>>> import numpy as np
>>> np.set_printoptions(precision=1, suppress=True, linewidth=100)
>>> arr = np.diag(np.array([2, 2, 1, 2, 1, -3, -3]))
>>> print(arr)
[[ 2  0  0  0  0  0  0]
 [ 0  2  0  0  0  0  0]
 [ 0  0  1  0  0  0  0]
 [ 0  0  0  2  0  0  0]
 [ 0  0  0  0  1  0  0]
 [ 0  0  0  0  0 -3  0]
 [ 0  0  0  0  0  0 -3]]
>>> # equal to its transpose
>>> vec = np.array([3, 5, 1, 3, 4, 0, 2])
>>> print((arr @ vec).argmax())
1
>>> print((arr * vec).sum(axis=1))
[ 6 10  1  6  4  0 -6]
>>> print(arr @ np.eye(7)[5])
[ 0.  0.  0.  0.  0. -3.  0.]
>>> print(arr @ np.ones(7))
[ 2.  2.  1.  2.  1. -3. -3.]
>>> print(np.einsum("ij,j->i", arr, vec))
[ 6 10  1  6  4  0 -6]
>>> print(arr * vec)
[[ 6  0  0  0  0  0  0]
 [ 0 10  0  0  0  0  0]
 [ 0  0  1  0  0  0  0]
 [ 0  0  0  6  0  0  0]
 [ 0  0  0  0  4  0  0]
 [ 0  0  0  0  0  0  0]
 [ 0  0  0  0  0  0 -6]]
>>> evals, V = np.linalg.eigh(arr)
>>> vec = np.array([7, 8, 4, 7, 1, 5, 4])
>>> print(np.abs(arr).sum(axis=1).max(), np.abs(evals).max())
3 3.0
>>> print(round(vec @ arr @ vec / (vec @ vec), 1), evals[0], evals[-1])
1.0 -3.0 2.0
>>> M = np.load("mat.npy")
>>> print(M)
[[ 0.2  2.2  0.1 -1.1 -0.4]
 [ 0.5  2.1 -0.2 -0.7 -0.7]
 [ 0.2  1.  -0.8  1.7  0. ]]
>>> u = np.array([2, 5, 2])
>>> print(np.correlate(M[2], M[1], "full"))
[-0.1 -0.8 -0.2 -0.4  1.2 -1.5  3.2  0.8  0. ]
>>> print(np.convolve(M[2], u))
[0.4 3.  3.8 1.4 6.9 3.4 0. ]
>>> print(np.polyval(u, M[2]))
[ 3.1  9.  -0.7 16.3  2. ]
>>> W1 = np.array([[3, 2, 4], [4, 1, 5], [2, 4, 5], [1, 4, 4], [2, 5, 2]])
>>> coef = np.array([2, 1, 0])
>>> hid = np.maximum(M @ W1 + coef, 0)
>>> print((hid > 0).astype(int))
[[1 0 1]
 [1 0 1]
 [1 1 1]]
>>> print((hid > 0).mean(axis=0))
[1.  0.3 1. ]
>>> W2 = np.array([[5, 4, 7], [0, -1, 0], [-2, 5, 7]])
>>> print(W1 @ W2)
[[ 7 30 49]
 [10 40 63]
 [ 0 29 49]
 [-3 20 35]
 [ 6 13 28]]
>>> vec = np.array([-2, 3, 2, 3, -1])
>>> a = np.maximum(M @ vec, 0)
>>> print(M.T @ a)
[ 3.7 21.2 -5.2  4.1 -3.9]
>>> print(a)
[3.5 3.5 6.1]
>>> print(np.maximum(M @ vec, 0) - np.maximum(-M @ vec, 0))
[3.5 3.5 6.1]
>>> m1 = np.array([[1.0, 0.5, 0.5],
...     [1.0, -0.1, 0.5],
...     [1.0, 0.6, 1.4],
...     [1.4, -0.3, -0.3],
...     [-0.4, -0.7, 2.2],
...     [-0.9, -1.3, 1.6],
...     [1.1, 2.5, -0.9],
...     [-0.8, -0.2, -0.4],
...     [-0.1, 0.5, -2.4],
...     [-0.2, 0.9, -0.8],
...     [0.2, 0.8, -0.7],
...     [-0.4, 0.5, -1.1],
...     [1.0, -2.4, 0.1],
...     [1.2, -0.9, -0.3],
...     [1.0, -0.5, -0.4],
...     [-0.7, -2.0, 1.4],
...     [-0.7, 0.7, -1.5]])
>>> m1[5] *= 20
>>> print(m1)
[[  1.    0.5   0.5]
 [  1.   -0.1   0.5]
 [  1.    0.6   1.4]
 [  1.4  -0.3  -0.3]
 [ -0.4  -0.7   2.2]
 [-18.  -26.   32. ]
 [  1.1   2.5  -0.9]
 [ -0.8  -0.2  -0.4]
 [ -0.1   0.5  -2.4]
 [ -0.2   0.9  -0.8]
 [  0.2   0.8  -0.7]
 [ -0.4   0.5  -1.1]
 [  1.   -2.4   0.1]
 [  1.2  -0.9  -0.3]
 [  1.   -0.5  -0.4]
 [ -0.7  -2.    1.4]
 [ -0.7   0.7  -1.5]]
>>> # row 5 dominates
>>> dist = np.linalg.norm(m1[:, None] - m1[None], axis=-1)
>>> print(np.linalg.norm(m1, axis=1))
[ 1.2  1.1  1.8  1.5  2.3 45.   2.9  0.9  2.5  1.2  1.1  1.3  2.6  1.5  1.2  2.5  1.8]
>>> print(dist.mean(axis=1).argmax())
5
>>> print(np.linalg.matrix_rank(dist ** 2))
5
>>> print(np.linalg.norm(m1 - m1.mean(axis=0), axis=1))
[ 2.9  2.6  2.8  3.2  1.  42.6  5.1  2.5  4.6  3.5  3.5  3.5  2.5  2.9  2.9  0.6  3.9]
